In [1]: import numpy as np

In [2]: import numpy.linalg as la

In [3]: np.set_printoptions(precision=2, suppress=True, linewidth=100)

In [4]: def rd(a):
   ...:     return np.round(a, 2) + 0
   ...: 

In [5]: m1 = np.loadtxt("dump.csv", delimiter=",")

In [6]: m1
Out[6]: 
array([[-0.78, -0.39,  0.13, -0.13, -0.13, -0.52, -0.65,  0.26, -1.69,  2.6 , -0.78, -0.13,  1.56],
       [-0.36, -0.18,  0.06, -0.06, -0.06, -0.24, -0.3 ,  0.12, -0.78,  1.2 , -0.36, -0.06,  0.72],
       [ 0.48,  0.24, -0.08,  0.08,  0.08,  0.32,  0.4 , -0.16,  1.04, -1.6 ,  0.48,  0.08, -0.96],
       [-0.54, -0.27,  0.09, -0.09, -0.09, -0.36, -0.45,  0.18, -1.17,  1.8 , -0.54, -0.09,  1.08],
       [-0.3 , -0.15,  0.05, -0.05, -0.05, -0.2 , -0.25,  0.1 , -0.65,  1.  , -0.3 , -0.05,  0.6 ],
       [ 0.06,  0.03, -0.01,  0.01,  0.01,  0.04,  0.05, -0.02,  0.13, -0.2 ,  0.06,  0.01, -0.12],
       [ 1.5 ,  0.75, -0.25,  0.25,  0.25,  1.  ,  1.25, -0.5 ,  3.25, -5.  ,  1.5 ,  0.25, -3.  ],
       [ 0.06,  0.03, -0.01,  0.01,  0.01,  0.04,  0.05, -0.02,  0.13, -0.2 ,  0.06,  0.01, -0.12]])

In [7]: Uu, s, vt = la.svd(m1)

In [8]: V = vt[:(s > 1e-8).sum()]

In [9]: rng = np.random.default_rng(55712)

In [10]: x = m1[7] + -3 * m1[4] + rng.integers(2) * np.eye(13)[11]

In [11]: rd(x)
Out[11]: array([ 0.96,  0.48, -0.16,  0.16,  0.16,  0.64,  0.8 , -0.32,  2.08, -3.2 ,  0.96,  1.16, -1.92])

In [12]: np.allclose(V.T @ V @ x, x)
Out[12]: False

In [13]: out = np.array([[-3, 1],
    ...:     [3, 0],
    ...:     [-1, -3],
    ...:     [1, 2],
    ...:     [3, -3],
    ...:     [0, -1],
    ...:     [2, 0],
    ...:     [1, -1],
    ...:     [-2, 0],
    ...:     [3, 2],
    ...:     [-1, 3],
    ...:     [1, -2],
    ...:     [1, -3]])

In [14]: rd(np.einsum("ij->j", m1))
Out[14]: array([ 0.12,  0.06, -0.02,  0.02,  0.02,  0.08,  0.1 , -0.04,  0.26, -0.4 ,  0.12,  0.02, -0.24])

In [15]: la.matrix_rank(np.vstack([m1, out.T]))
Out[15]: np.int64(3)

In [16]: rd(np.einsum("ij,ij->i", m1, m1))
Out[16]: array([14.25,  3.03,  5.4 ,  6.83,  2.11,  0.08, 52.69,  0.08])

In [17]: rd(m1 @ out)
Out[17]: 
array([[ 12.87,  -2.34],
       [  5.94,  -1.08],
       [ -7.92,   1.44],
       [  8.91,  -1.62],
       [  4.95,  -0.9 ],
       [ -0.99,   0.18],
       [-24.75,   4.5 ],
       [ -0.99,   0.18]])

In [18]: np.vstack([m1, out.T]).shape
Out[18]: (10, 13)

In [19]: rd(out.T @ m1.T)
Out[19]: 
array([[ 12.87,   5.94,  -7.92,   8.91,   4.95,  -0.99, -24.75,  -0.99],
       [ -2.34,  -1.08,   1.44,  -1.62,  -0.9 ,   0.18,   4.5 ,   0.18]])

In [20]: rd(np.einsum("ik,kj->ij", m1, out))
Out[20]: 
array([[ 12.87,  -2.34],
       [  5.94,  -1.08],
       [ -7.92,   1.44],
       [  8.91,  -1.62],
       [  4.95,  -0.9 ],
       [ -0.99,   0.18],
       [-24.75,   4.5 ],
       [ -0.99,   0.18]])

In [21]: arr = np.loadtxt("arr.csv", delimiter=",")

In [22]: arr
Out[22]: 
array([[1., 0., 0., 0., 1., 0., 1., 2., 0., 1., 2., 1.],
       [1., 2., 1., 0., 1., 0., 3., 0., 1., 0., 2., 3.],
       [2., 0., 3., 2., 3., 2., 3., 1., 2., 3., 2., 1.],
       [0., 0., 0., 0., 2., 0., 3., 2., 0., 3., 2., 2.],
       [0., 0., 0., 1., 1., 3., 2., 2., 2., 1., 0., 3.],
       [0., 0., 0., 0., 0., 1., 3., 2., 1., 3., 0., 3.],
       [0., 0., 0., 2., 1., 3., 2., 2., 1., 1., 0., 3.],
       [0., 0., 0., 2., 0., 0., 0., 1., 0., 0., 0., 1.],
       [0., 0., 0., 2., 1., 3., 1., 2., 3., 1., 2., 3.],
       [0., 0., 0., 2., 3., 1., 3., 2., 3., 0., 0., 3.],
       [0., 0., 0., 1., 1., 0., 3., 3., 0., 1., 1., 3.],
       [0., 0., 0., 0., 3., 3., 0., 2., 0., 0., 2., 3.]])

In [23]: t3 = np.stack([arr, -2 * arr, arr[::-1]])

In [24]: np.einsum("bij,cij->bc", t3, t3)
Out[24]: 
array([[ 393., -786.,  250.],
       [-786., 1572., -500.],
       [ 250., -500.,  393.]])

In [25]: t3.sum(axis=0)
Out[25]: 
array([[-1.,  0.,  0.,  0.,  2.,  3., -1.,  0.,  0., -1.,  0.,  2.],
       [-1., -2., -1.,  1.,  0.,  0.,  0.,  3., -1.,  1., -1.,  0.],
       [-2.,  0., -3.,  0.,  0., -1.,  0.,  1.,  1., -3., -2.,  2.],
       [ 0.,  0.,  0.,  2., -1.,  3., -2.,  0.,  3., -2.,  0.,  1.],
       [ 0.,  0.,  0.,  1., -1., -3., -2., -1., -2., -1.,  0., -2.],
       [ 0.,  0.,  0.,  2.,  1.,  2., -1.,  0.,  0., -2.,  0.,  0.],
       [ 0.,  0.,  0., -2., -1., -2.,  1.,  0.,  0.,  2.,  0.,  0.],
       [ 0.,  0.,  0., -1.,  1.,  3.,  2.,  1.,  2.,  1.,  0.,  2.],
       [ 0.,  0.,  0., -2.,  1., -3.,  2.,  0., -3.,  2.,  0., -1.],
       [ 2.,  0.,  3.,  0.,  0.,  1.,  0., -1., -1.,  3.,  2., -2.],
       [ 1.,  2.,  1., -1.,  0.,  0.,  0., -3.,  1., -1.,  1.,  0.],
       [ 1.,  0.,  0.,  0., -2., -3.,  1.,  0.,  0.,  1.,  0., -2.]])

In [26]: (t3 @ arr.T).shape
Out[26]: (3, 12, 12)

In [27]: la.matrix_rank(t3)
Out[27]: array([12, 12, 12])

In [28]: f = np.array([1, -1, -1, 1, 1, -1, -2, -2, 0, 2, -2, -1])

In [29]: out = arr + np.outer(f, np.eye(12)[3])

In [30]: rd(la.det(out) / la.det(arr)), rd(1 + la.solve(arr, f)[3])
Out[30]: (np.float64(-0.07), np.float64(-0.07))

In [31]: la.matrix_rank(out - arr)
Out[31]: np.int64(1)

In [32]: out = la.inv(arr)

In [33]: rd(arr @ out)
Out[33]: 
array([[1., 0., 0., 0., 0., 0., 0., 0., 0., 0., 0., 0.],
       [0., 1., 0., 0., 0., 0., 0., 0., 0., 0., 0., 0.],
       [0., 0., 1., 0., 0., 0., 0., 0., 0., 0., 0., 0.],
       [0., 0., 0., 1., 0., 0., 0., 0., 0., 0., 0., 0.],
       [0., 0., 0., 0., 1., 0., 0., 0., 0., 0., 0., 0.],
       [0., 0., 0., 0., 0., 1., 0., 0., 0., 0., 0., 0.],
       [0., 0., 0., 0., 0., 0., 1., 0., 0., 0., 0., 0.],
       [0., 0., 0., 0., 0., 0., 0., 1., 0., 0., 0., 0.],
       [0., 0., 0., 0., 0., 0., 0., 0., 1., 0., 0., 0.],
       [0., 0., 0., 0., 0., 0., 0., 0., 0., 1., 0., 0.],
       [0., 0., 0., 0., 0., 0., 0., 0., 0., 0., 1., 0.],
       [0., 0., 0., 0., 0., 0., 0., 0., 0., 0., 0., 1.]])

In [34]: rd(la.slogdet(arr)[0])
Out[34]: np.float64(1.0)

In [35]: rd(la.cond(arr))
Out[35]: np.float64(152.13)

In [36]: out = np.array([[3, -7, -8],
    ...:     [9, 4, 8],
    ...:     [-7, 8, -4],
    ...:     [-5, -9, 5],
    ...:     [-7, 7, 3],
    ...:     [-7, -8, -2],
    ...:     [1, 2, 0],
    ...:     [-7, -1, 2],
    ...:     [7, -1, 0],
    ...:     [1, 5, 4],
    ...:     [2, 8, -4],
    ...:     [-2, -5, -5]])

In [37]: la.matrix_rank(np.vstack([arr, out.T]))
Out[37]: np.int64(12)

In [38]: out.T @ arr.T
Out[38]: 
array([[-14.,  15., -45., -22., -36., -14., -48., -19., -31., -34., -33., -58.],
       [ 16.,  22.,  26.,  39., -36.,  -5., -44., -24., -32., -19.,  -1.,  -4.],
       [-10., -16., -12.,   4.,  -5.,  -1.,   0.,   7.,  -8.,   6.,  -1., -16.]])

In [39]: np.einsum("ik,kj->ij", arr, out)
Out[39]: 
array([[-14.,  16., -10.],
       [ 15.,  22., -16.],
       [-45.,  26., -12.],
       [-22.,  39.,   4.],
       [-36., -36.,  -5.],
       [-14.,  -5.,  -1.],
       [-48., -44.,   0.],
       [-19., -24.,   7.],
       [-31., -32.,  -8.],
       [-34., -19.,   6.],
       [-33.,  -1.,  -1.],
       [-58.,  -4., -16.]])

In [40]: np.einsum("ij,ij->i", arr, arr)
Out[40]: array([13., 30., 58., 34., 33., 33., 33.,  6., 42., 45., 31., 35.])

In [41]: np.einsum("ik,kj->ji", arr, out)
Out[41]: 
array([[-14.,  15., -45., -22., -36., -14., -48., -19., -31., -34., -33., -58.],
       [ 16.,  22.,  26.,  39., -36.,  -5., -44., -24., -32., -19.,  -1.,  -4.],
       [-10., -16., -12.,   4.,  -5.,  -1.,   0.,   7.,  -8.,   6.,  -1., -16.]])

In [42]: feats = np.loadtxt("block4.csv", delimiter=",")

In [43]: feats
Out[43]: 
array([[  3.3 ,  24.44,   3.76,  23.98, -22.51, -12.62,  41.89, -28.13],
       [  5.55,  20.82, -27.88, -46.13,   2.91,  18.86,  -8.73, -21.97],
       [  5.53,  26.88,   4.07,  25.28, -22.86, -13.1 ,  42.74, -28.41],
       [-16.52, -13.46,  60.13,  18.27,  15.1 ,  48.93,  31.27, -14.13],
       [-15.19, -11.7 ,  59.51,  17.06,  17.19,  50.19,  29.43, -12.83],
       [-16.32, -13.79,  58.24,  17.64,  16.57,  49.98,  29.61, -15.67],
       [-16.6 , -12.61,  59.65,  18.52,  15.92,  50.43,  30.3 , -12.24],
       [  3.85,  25.55,   2.  ,  23.45, -21.34, -14.23,  44.3 , -27.79],
       [  7.18,  17.44, -28.  , -45.03,   4.27,  18.31, -10.69, -23.13],
       [-15.12, -11.14,  60.33,  17.18,  15.99,  50.25,  30.24, -12.92],
       [  4.83,  21.35, -28.5 , -44.6 ,   2.73,  20.31, -10.75, -23.7 ],
       [-14.52, -11.45,  59.21,  18.81,  15.18,  50.05,  29.45, -13.91],
       [  3.46,  24.7 ,   3.37,  22.54, -21.89, -13.72,  42.72, -26.76],
       [  4.31,  24.6 ,   3.19,  23.41, -21.98, -15.05,  41.73, -27.29],
       [  5.04,  26.66,   2.91,  22.39, -22.07, -12.72,  42.17, -26.48],
       [-16.66, -12.13,  58.85,  17.12,  15.56,  49.54,  30.01, -12.37]])

In [44]: labels = feats[:, 5] > np.median(feats[:, 5])

In [45]: f = feats[labels].mean(axis=0) - feats[~labels].mean(axis=0)

In [46]: rd((((feats - feats.mean(axis=0)) @ f > 0) == labels).mean())
Out[46]: np.float64(0.94)

In [47]: np.argsort(-np.abs(f).round(6), kind="stable")
Out[47]: array([2, 5, 1, 4, 0, 7, 6, 3])

In [48]: rd(f)
Out[48]: array([-18.04, -32.  ,  53.  ,   3.76,  29.96,  51.74,  -4.57,  11.52])

In [49]: K = np.load("out6.npy")

In [50]: rd(K)
Out[50]: 
array([[ 2.37,  0.32,  0.54, -0.26,  0.12,  1.14, -0.4 , -0.6 ,  0.1 ,  0.19,  0.14,  0.94, -0.81],
       [ 0.32,  1.47,  0.42, -0.57, -0.02,  0.62, -0.37,  0.75, -0.72,  0.21, -0.45,  0.23,  0.71],
       [ 0.54,  0.42,  1.81, -0.12, -0.66,  0.77,  0.3 ,  0.03,  0.19, -0.66, -0.78,  0.3 , -0.25],
       [-0.26, -0.57, -0.12,  3.17,  0.5 ,  0.7 ,  0.15, -0.4 , -0.09,  0.87, -0.32, -0.78, -0.4 ],
       [ 0.12, -0.02, -0.66,  0.5 ,  0.54,  0.2 , -0.63,  0.18, -0.16,  0.63,  0.72, -0.01,  0.03],
       [ 1.14,  0.62,  0.77,  0.7 ,  0.2 ,  2.16,  0.21,  0.22, -0.61,  1.08,  0.18,  0.75, -0.63],
       [-0.4 , -0.37,  0.3 ,  0.15, -0.63,  0.21,  2.24, -0.54, -0.21, -0.21, -1.41, -0.01, -0.75],
       [-0.6 ,  0.75,  0.03, -0.4 ,  0.18,  0.22, -0.54,  2.14,  0.02,  0.36, -0.4 ,  0.3 ,  0.12],
       [ 0.1 , -0.72,  0.19, -0.09, -0.16, -0.61, -0.21,  0.02,  1.05, -0.18, -0.47,  0.06, -0.22],
       [ 0.19,  0.21, -0.66,  0.87,  0.63,  1.08, -0.21,  0.36, -0.18,  2.79, -0.21, -0.6 ,  0.23],
       [ 0.14, -0.45, -0.78, -0.32,  0.72,  0.18, -1.41, -0.4 , -0.47, -0.21,  3.4 ,  0.19, -0.18],
       [ 0.94,  0.23,  0.3 , -0.78, -0.01,  0.75, -0.01,  0.3 ,  0.06, -0.6 ,  0.19,  2.77,  0.21],
       [-0.81,  0.71, -0.25, -0.4 ,  0.03, -0.63, -0.75,  0.12, -0.22,  0.23, -0.18,  0.21,  2.09]])

In [51]: # symmetric, so the eigenvalues are real

In [52]: Uu, s, vt = la.svd(K)

In [53]: rd(s)
Out[53]: array([5., 5., 5., 4., 2., 2., 2., 2., 1., 0., 0., 0., 0.])

In [54]: np.argmax(s[:-1] / (s[1:] + 1e-6)) + 1
Out[54]: np.int64(9)

In [55]: out = Uu[:, :9] @ np.diag(s[:9]) @ vt[:9]

In [56]: rd(la.norm(K - out, 2)), rd(s[9])
Out[56]: (np.float64(0.0), np.float64(0.0))

In [57]: la.matrix_rank(out)
Out[57]: np.int64(9)

In [58]: vals, V = la.eigh(K)

In [59]: x = np.array([3, 1, -3, 1, 2, -1, 0, -1, 1, 0, 2, -3, 0])

In [60]: rd(np.abs(K).sum(axis=1).max()), rd(np.abs(vals).max())
Out[60]: (np.float64(9.28), np.float64(5.0))

In [61]: rd(la.eigvalsh(K[1:, 1:]))
Out[61]: array([0.  , 0.  , 0.  , 0.5 , 1.35, 2.  , 2.  , 2.  , 3.53, 4.25, 5.  , 5.  ])

In [62]: rd(x @ K @ x)
Out[62]: np.float64(91.41)

In [63]: rd(la.norm(K, 2) / la.norm(K))
Out[63]: np.float64(0.48)

In [64]: Uu, s, vt = la.svd(K)

In [65]: V = vt[:(s > 1e-8).sum()]

In [66]: x = K[3] + -1 * K[0] + rng.integers(2) * np.eye(13)[12]

In [67]: rd(x)
Out[67]: array([-2.63, -0.89, -0.66,  3.43,  0.37, -0.45,  0.55,  0.2 , -0.19,  0.68, -0.46, -1.72,  0.4 ])

In [68]: np.allclose(V.T @ V @ x, x)
Out[68]: True

In [69]: rd(la.norm(x - V.T @ V @ x))
Out[69]: np.float64(0.0)

In [70]: E = np.load("layer9.npy")

In [71]: rd(E)
Out[71]: 
array([[ 0.77, -0.34, -0.1 ,  0.12, -0.08,  0.13,  0.06, -0.05, -0.07],
       [-0.34,  0.3 ,  0.06,  0.11, -0.07,  0.12,  0.14,  0.16,  0.11],
       [-0.1 ,  0.06,  0.46,  0.18,  0.1 , -0.01,  0.04,  0.04, -0.43],
       [ 0.12,  0.11,  0.18,  0.55, -0.25, -0.15,  0.31,  0.07, -0.03],
       [-0.08, -0.07,  0.1 , -0.25,  0.63,  0.1 ,  0.24, -0.28, -0.07],
       [ 0.13,  0.12, -0.01, -0.15,  0.1 ,  0.8 ,  0.09,  0.3 , -0.02],
       [ 0.06,  0.14,  0.04,  0.31,  0.24,  0.09,  0.62, -0.11,  0.19],
       [-0.05,  0.16,  0.04,  0.07, -0.28,  0.3 , -0.11,  0.32, -0.04],
       [-0.07,  0.11, -0.43, -0.03, -0.07, -0.02,  0.19, -0.04,  0.55]])

In [72]: Uu, s, vt = la.svd(E)

In [73]: rd(s)
Out[73]: array([1., 1., 1., 1., 1., 0., 0., 0., 0.])

In [74]: out = Uu[:, :5] @ np.diag(s[:5]) @ vt[:5]

In [75]: rd(la.norm(E - out, 2)), rd(s[5])
Out[75]: (np.float64(0.0), np.float64(0.0))

In [76]: rd(la.norm(E - out) / la.norm(E))
Out[76]: np.float64(0.0)

In [77]: rd(la.norm(E) ** 2 / la.norm(E, 2) ** 2)
Out[77]: np.float64(5.0)

In [78]: rd(E[6] @ E[7])
Out[78]: np.float64(-0.11)

In [79]: la.norm(E, axis=1).argmax()
Out[79]: np.int64(5)

In [80]: rd(la.norm(E[6] - E[7]))
Out[80]: np.float64(1.08)

In [81]: rd(la.norm(E, "nuc"))
Out[81]: np.float64(5.0)
